In [1]: import numpy as np

In [2]: from numpy import linalg as LA

In [3]: np.set_printoptions(suppress=True, linewidth=100)

In [4]: K = np.array([[0, 0, 1, 1, 1, 0, 4],
   ...:     [0, 0, 0, 0, 0, 3, 0],
   ...:     [5, 0, 4, 5, 2, 0, 5],
   ...:     [4, 0, 1, 0, 3, 0, 0],
   ...:     [2, 0, 4, 0, 4, 0, 3],
   ...:     [0, 1, 0, 0, 0, 5, 0],
   ...:     [5, 0, 2, 0, 0, 0, 2]])

In [5]: rng = np.random.default_rng(18)

In [6]: out = K + rng.integers(-2, 3, (7, 6)) @ rng.integers(-2, 3, (6, 7))

In [7]: out
Out[7]: 
array([[ 0,  3,  7,  9, 14, -9, -5],
       [ 2, -2,  1,  5,  1,  1,  2],
       [ 8,  4,  3,  6,  0, -1,  5],
       [-2, -4,  6,  2, -4, -6,  3],
       [ 8,  3,  3,  3,  3,  7, -5],
       [ 0, -6,  2, -1, -2,  8,  3],
       [12,  6, -1,  1,  9, -1,  1]])

In [8]: np.round(LA.svd(out - K, compute_uv=False), 1) + 0
Out[8]: array([24.1, 17.8, 10.2,  7.9,  6.8,  1.9,  0. ])

In [9]: LA.matrix_rank(out - K, tol=1e-8)
Out[9]: np.int64(6)

In [10]: z = rng.permutation(7)

In [11]: z
Out[11]: array([2, 3, 4, 6, 5, 1, 0])

In [12]: out = K[z][:, z]

In [13]: np.allclose(out, K)
Out[13]: False

In [14]: out
Out[14]: 
array([[4, 5, 2, 5, 0, 0, 5],
       [1, 0, 3, 0, 0, 0, 4],
       [4, 0, 4, 3, 0, 0, 2],
       [2, 0, 0, 2, 0, 0, 5],
       [0, 0, 0, 0, 5, 1, 0],
       [0, 0, 0, 0, 3, 0, 0],
       [1, 1, 1, 4, 0, 0, 0]])

In [15]: np.diag(out)
Out[15]: array([4, 0, 4, 2, 5, 0, 0])

In [16]: feats = np.load("run7.npy")

In [17]: feats
Out[17]: 
array([[4., 0., 0., 0., 3.],
       [0., 4., 3., 3., 0.],
       [0., 3., 4., 3., 0.],
       [0., 3., 3., 4., 0.],
       [3., 0., 0., 0., 4.]])

In [18]: evals, evecs = LA.eigh(feats)

In [19]: vec = np.array([1, -2, -1, 0, -2])

In [20]: np.round(evecs * np.maximum(evals, 0) @ evecs.T, 1)
Out[20]: 
array([[4., 0., 0., 0., 3.],
       [0., 4., 3., 3., 0.],
       [0., 3., 4., 3., 0.],
       [0., 3., 3., 4., 0.],
       [3., 0., 0., 0., 4.]])

In [21]: np.round(evecs * np.sqrt(evals) @ evecs.T, 1)
Out[21]: 
array([[1.8, 0. , 0. , 0. , 0.8],
       [0. , 1.7, 0.7, 0.7, 0. ],
       [0. , 0.7, 1.7, 0.7, 0. ],
       [0. , 0.7, 0.7, 1.7, 0. ],
       [0.8, 0. , 0. , 0. , 1.8]])

In [22]: np.round(LA.eigvalsh(feats[1:, 1:]), 1)
Out[22]: array([ 1.,  1.,  4., 10.])

In [23]: O, evecs = LA.qr(feats[:, :1])[0], LA.qr(feats[:, 1:])[0]

In [24]: sigma = LA.svd(O.T @ evecs, compute_uv=False)

In [25]: np.round(LA.norm(O @ O.T - evecs @ evecs.T, 2), 1)
Out[25]: np.float64(1.0)

In [26]: (sigma > 0.9).sum()
Out[26]: np.int64(1)

In [27]: sigma.round(1)
Out[27]: array([1.])

In [28]: E = np.triu(rng.random((4, 4)) < 0.6, 1).astype(int)

In [29]: E = E + E.T

In [30]: E
Out[30]: 
array([[0, 1, 1, 1],
       [1, 0, 0, 1],
       [1, 0, 0, 0],
       [1, 1, 0, 0]])

In [31]: np.trace(E @ E @ E) // 6
Out[31]: np.int64(1)

In [32]: E @ E
Out[32]: 
array([[3, 1, 0, 1],
       [1, 2, 1, 1],
       [0, 1, 1, 1],
       [1, 1, 1, 2]])

In [33]: L = np.diag(E.sum(axis=1)) - E

In [34]: L
Out[34]: 
array([[ 3, -1, -1, -1],
       [-1,  2,  0, -1],
       [-1,  0,  1,  0],
       [-1, -1,  0,  2]])

In [35]: (LA.eigvalsh(L) < 1e-8).sum()
Out[35]: np.int64(1)

In [36]: X = np.load("data.npy")

In [37]: X.round(1)
Out[37]: 
array([[0.7, 0.3, 0. , 0. , 0. , 0. ],
       [0. , 0.5, 0. , 0.5, 0. , 0. ],
       [0.2, 0. , 0.2, 0. , 0.2, 0.2],
       [0.2, 0. , 0.2, 0.2, 0. , 0.2],
       [0. , 0. , 0.5, 0. , 0.5, 0. ],
       [0. , 0. , 0.5, 0. , 0. , 0.5]])

In [38]: round(np.abs(LA.eigvals(X)).max(), 1)
Out[38]: np.float64(1.0)

In [39]: round(float(LA.det(X)), 1)
Out[39]: -0.0

In [40]: np.round(np.sort(np.abs(LA.eigvals(X))), 1)
Out[40]: array([0.1, 0.4, 0.4, 0.5, 0.7, 1. ])

In [41]: np.round((X - X.T) / 2, 1)
Out[41]: 
array([[ 0. ,  0.2, -0.1, -0.1,  0. ,  0. ],
       [-0.2,  0. ,  0. ,  0.2,  0. ,  0. ],
       [ 0.1,  0. ,  0. , -0.1, -0.1, -0.1],
       [ 0.1, -0.2,  0.1,  0. ,  0. ,  0.1],
       [ 0. ,  0. ,  0.1,  0. ,  0. ,  0. ],
       [ 0. ,  0. ,  0.1, -0.1,  0. ,  0. ]])

In [42]: np.allclose(X, X.T)
Out[42]: False

In [43]: np.allclose(X @ X.T, X.T @ X)
Out[43]: False

In [44]: np.round(np.sort(np.abs(LA.eigvals(X)))[::-1], 1)
Out[44]: array([1. , 0.7, 0.5, 0.4, 0.4, 0.1])

In [45]: X.sum(axis=1)
Out[45]: array([1., 1., 1., 1., 1., 1.])

In [46]: pr = np.eye(6)[2]

In [47]: for _ in range(7):
    ...:     pr = pr @ X
    ...:     print(pr.round(1))
    ...: 
[0.2 0.  0.2 0.  0.2 0.2]
[0.2 0.1 0.3 0.  0.2 0.2]
[0.2 0.1 0.3 0.  0.2 0.2]
[0.2 0.1 0.2 0.1 0.2 0.2]
[0.2 0.1 0.2 0.1 0.1 0.2]
[0.2 0.2 0.2 0.1 0.1 0.2]
[0.2 0.2 0.2 0.1 0.1 0.2]
